% python3 -q
>>> import numpy as np
>>> import numpy.linalg as la
>>> np.set_printoptions(precision=3, suppress=True, linewidth=160)
>>> tidy = lambda a: np.round(a, 3) + 0
>>> X = np.load("run5.npy")
>>> X
array([[3, 3, 3],
       [3, 6, 6],
       [3, 6, 9]])
>>> # equal to its transpose
>>> w1 = np.array([[2, 3], [2, 2], [1, 3]])
>>> beta = np.array([7, 3])
>>> act = np.maximum(X @ w1 + beta, 0)
>>> (act > 0).astype(int)
array([[1, 1],
       [1, 1],
       [1, 1]])
>>> cent = np.array([[2, -2, -1], [-2, 1, -2]])
>>> (act @ cent).round(6).argmax(axis=1)
array([0, 1, 1])
>>> act @ cent
array([[ -10,  -17,  -76],
       [ -22,  -20, -115],
       [ -34,  -17, -136]])
>>> tidy(la.norm(X, axis=0))
array([ 5.196,  9.   , 11.225])
>>> tidy(la.norm(X, "nuc"))
np.float64(18.0)
>>> la.norm(X, axis=1).argmax()
np.int64(2)
>>> tidy(la.norm(X[1] - X[2]))
np.float64(3.0)
>>> A2 = X[0, 0] * X[1:] - np.outer(X[1:, 0], X[0])
>>> A2
array([[ 0,  9,  9],
       [ 0,  9, 18]])
>>> la.matrix_rank(A2), la.matrix_rank(X)
(np.int64(2), np.int64(3))
>>> np.flatnonzero(~A2.round(6).any(axis=1))
array([], dtype=int64)
>>> w1 = np.array([[1, 3, 3, 2, -3, 2], [0, 2, -2, -3, 1, 3], [0, -3, 3, 2, -2, 3]])
>>> beta = np.array([2, 3, 3, 3, 1, 1])
>>> act = np.maximum(A2 @ w1 + beta, 0)
>>> la.matrix_rank(act)
np.int64(2)
>>> cent = np.array([[-2, 2], [1, 0], [1, -3], [1, 2], [-1, -1], [-2, 3]])
>>> w1 @ cent
array([[  5,   6],
       [-10,   8],
       [ -2,   6]])
>>> act @ cent
array([[-102,  133],
       [-117,  157]])
>>> W0 = np.loadtxt("arr.csv", delimiter=",")
>>> W0
array([[ 0.,  0., -3., -1.,  2.,  0.],
       [ 0.,  0.,  0.,  1.,  0., -1.],
       [ 3.,  0.,  0.,  1.,  1.,  0.],
       [ 1., -1., -1.,  0.,  1., -2.],
       [-2.,  0., -1., -1.,  0.,  1.],
       [ 0.,  1.,  0.,  2., -1.,  0.]])
>>> # antisymmetric, zero diagonal
>>> rng = np.random.default_rng(348)
>>> idx = rng.permutation(6)
>>> A2 = W0[:, idx] * rng.choice([-1, 1], 6)
>>> A2
array([[-0., -0., -3.,  0., -1., -2.],
       [-0., -0.,  0., -1.,  1., -0.],
       [-0., -3.,  0.,  0.,  1., -1.],
       [ 1., -1., -1., -2.,  0., -1.],
       [-0.,  2., -1.,  1., -1., -0.],
       [-1., -0.,  0.,  0.,  2.,  1.]])
>>> Uu, _, Vt = la.svd(W0.T @ A2)
>>> idx
array([1, 0, 2, 5, 3, 4])
>>> tidy(la.lstsq(W0, A2)[0])
array([[ 0., -1.,  0.,  0.,  0.,  0.],
       [-1.,  0.,  0.,  0.,  0.,  0.],
       [ 0.,  0.,  1.,  0.,  0.,  0.],
       [ 0.,  0.,  0.,  0.,  1.,  0.],
       [ 0.,  0.,  0.,  0.,  0., -1.],
       [ 0.,  0.,  0.,  1.,  0.,  0.]])
>>> np.trace(W0)
np.float64(0.0)
>>> np.allclose(W0 @ W0.T, W0.T @ W0)
True
>>> assert W0 == W0.T
Traceback (most recent call last):
  File "<python-input-41>", line 1, in <module>
    assert W0 == W0.T
           ^^^^^^^^^^
ValueError: The truth value of an array with more than one element is ambiguous. Use a.any() or a.all()
>>> la.determinant(W0)
Traceback (most recent call last):
  File "<python-input-42>", line 1, in <module>
    la.determinant(W0)
    ^^^^^^^^^^^^^^
AttributeError: module 'numpy.linalg' has no attribute 'determinant'
>>> tidy(la.matrix_power(W0, 4))
array([[ 255.,  -21.,   12.,  108.,   72.,  -99.],
       [ -21.,   18.,   36.,   21.,  -39.,   21.],
       [  12.,   36.,  189.,  102., -138.,   21.],
       [ 108.,   21.,  102.,  122.,  -53.,  -34.],
       [  72.,  -39., -138.,  -53.,  131.,  -47.],
       [ -99.,   21.,   21.,  -34.,  -47.,   65.]])
>>> idx = rng.permutation(6)
>>> idx
array([5, 3, 1, 0, 2, 4])
>>> A2 = W0[idx][:, idx]
>>> np.diag(A2)
array([0., 0., 0., 0., 0., 0.])
>>> tidy(np.sort(np.abs(la.eigvals(A2))))
array([0.315, 0.315, 2.174, 2.174, 4.379, 4.379])
>>> np.trace(A2)
np.float64(0.0)
>>> np.allclose(A2, W0)
False
>>> vec = np.array([0, 1, 4, 8, 1, 5])
>>> tidy(la.det(W0))
np.float64(9.0)
>>> tidy(la.svd(W0, compute_uv=False))
array([4.379, 4.379, 2.174, 2.174, 0.315, 0.315])
>>> q = la.solve(np.eye(6) - W0, np.eye(6) + W0)
>>> tidy(q @ q.T)
array([[1., 0., 0., 0., 0., 0.],
       [0., 1., 0., 0., 0., 0.],
       [0., 0., 1., 0., 0., 0.],
       [0., 0., 0., 1., 0., 0.],
       [0., 0., 0., 0., 1., 0.],
       [0., 0., 0., 0., 0., 1.]])
>>> def softmax(z):
...     e = np.exp(z - z.max(axis=-1, keepdims=True))
...     return e / e.sum(axis=-1, keepdims=True)
... 
>>> tidy(softmax(10 * W0[5]))
array([0., 0., 0., 1., 0., 0.])
>>> tidy(softmax(W0[5] + 4))
array([0.074, 0.202, 0.074, 0.548, 0.027, 0.074])
>>> tidy(softmax(W0[5]))
array([0.074, 0.202, 0.074, 0.548, 0.027, 0.074])
>>> S = W0 @ W0.T / np.sqrt(6)
>>> tidy(softmax(S)[5] @ W0)
array([ 0.248,  0.678, -0.089,  1.601, -0.563, -0.165])
>>> mat = np.loadtxt("sample1.csv", delimiter=",")
>>> mat
array([[-5.217,  1.9  ,  2.017, -1.601,  3.019],
       [ 1.003, -5.269,  2.988,  0.658, -0.083],
       [ 0.071, -0.252,  2.451, -1.676,  0.087],
       [ 1.393, -0.445, -0.106, -5.732,  3.063],
       [-1.371,  0.187,  1.168,  0.582,  1.464],
       [ 1.361,  0.742,  1.376,  2.088, -0.037],
       [-0.401,  1.783, -2.652, -0.448, -0.578],
       [ 3.354,  4.389, -3.916,  0.162,  0.265],
       [-0.626, -0.181, -2.267,  1.317, -0.516],
       [-0.2  ,  1.438,  4.218,  3.873, -0.447],
       [-2.812, -0.811, -0.373,  0.281,  1.011],
       [-0.8  , -0.314,  4.673,  2.35 , -2.416],
       [-1.135, -2.59 , -1.143, -0.068, -0.437],
       [ 1.334, -4.153,  4.709,  3.311, -5.907],
       [-0.401,  2.625, -2.124,  0.795,  0.787],
       [ 1.426, -2.11 , -2.354, -0.357,  2.765],
       [-5.135,  1.998, -2.138,  3.009, -3.181],
       [ 2.486, -4.942,  0.4  ,  1.301, -3.579],
       [-1.895,  3.801, -1.822,  1.793,  4.008],
       [-2.071,  4.537,  1.034,  0.033,  0.053],
       [-0.54 ,  0.86 ,  2.372,  0.527,  2.861]])
>>> A2 = np.c_[mat[:, :3] @ np.array([[-7, -7, -8], [0, -4, 8], [-1, 7, 4]]), np.array([-2, -2, -2, 1, 2, 0, -2, 1, -2, -2, -2, 0, -2, 0, -1, 2, -1, 1, 1, 0, -2])]
>>> tidy(A2)
array([[ 34.502,  43.038,  65.004,  -2.   ],
       [-10.009,  34.971, -38.224,  -2.   ],
       [ -2.948,  17.668,   7.22 ,  -2.   ],
       [ -9.645,  -8.713, -15.128,   1.   ],
       [  8.429,  17.025,  17.136,   2.   ],
       [-10.903,  -2.863,   0.552,   0.   ],
       [  5.459, -22.889,   6.864,  -2.   ],
       [-19.562, -68.446,  -7.384,   1.   ],
       [  6.649, -10.763,  -5.508,  -2.   ],
       [ -2.818,  25.174,  29.976,  -2.   ],
       [ 20.057,  20.317,  14.516,  -2.   ],
       [  0.927,  39.567,  22.58 ,   0.   ],
       [  9.088,  10.304, -16.212,  -2.   ],
       [-14.047,  40.237, -25.06 ,   0.   ],
       [  4.931, -22.561,  15.712,  -1.   ],
       [ -7.628, -18.02 , -37.704,   2.   ],
       [ 38.083,  12.987,  48.512,  -1.   ],
       [-17.802,   5.166, -57.824,   1.   ],
       [ 15.087, -14.693,  38.28 ,   1.   ],
       [ 13.463,   3.587,  57.   ,   0.   ],
       [  1.408,  16.944,  20.688,  -2.   ]])
>>> tidy(la.norm(la.qr(mat)[0].T @ A2, axis=0) ** 2 / ((A2 ** 2).sum(axis=0) + 1e-12))
array([1.   , 1.   , 1.   , 0.247])
>>> tidy(la.lstsq(mat, A2[:, 0])[0])
array([-7.,  0., -1.,  0.,  0.])
>>> la.matrix_rank(np.c_[mat, A2])
np.int64(6)
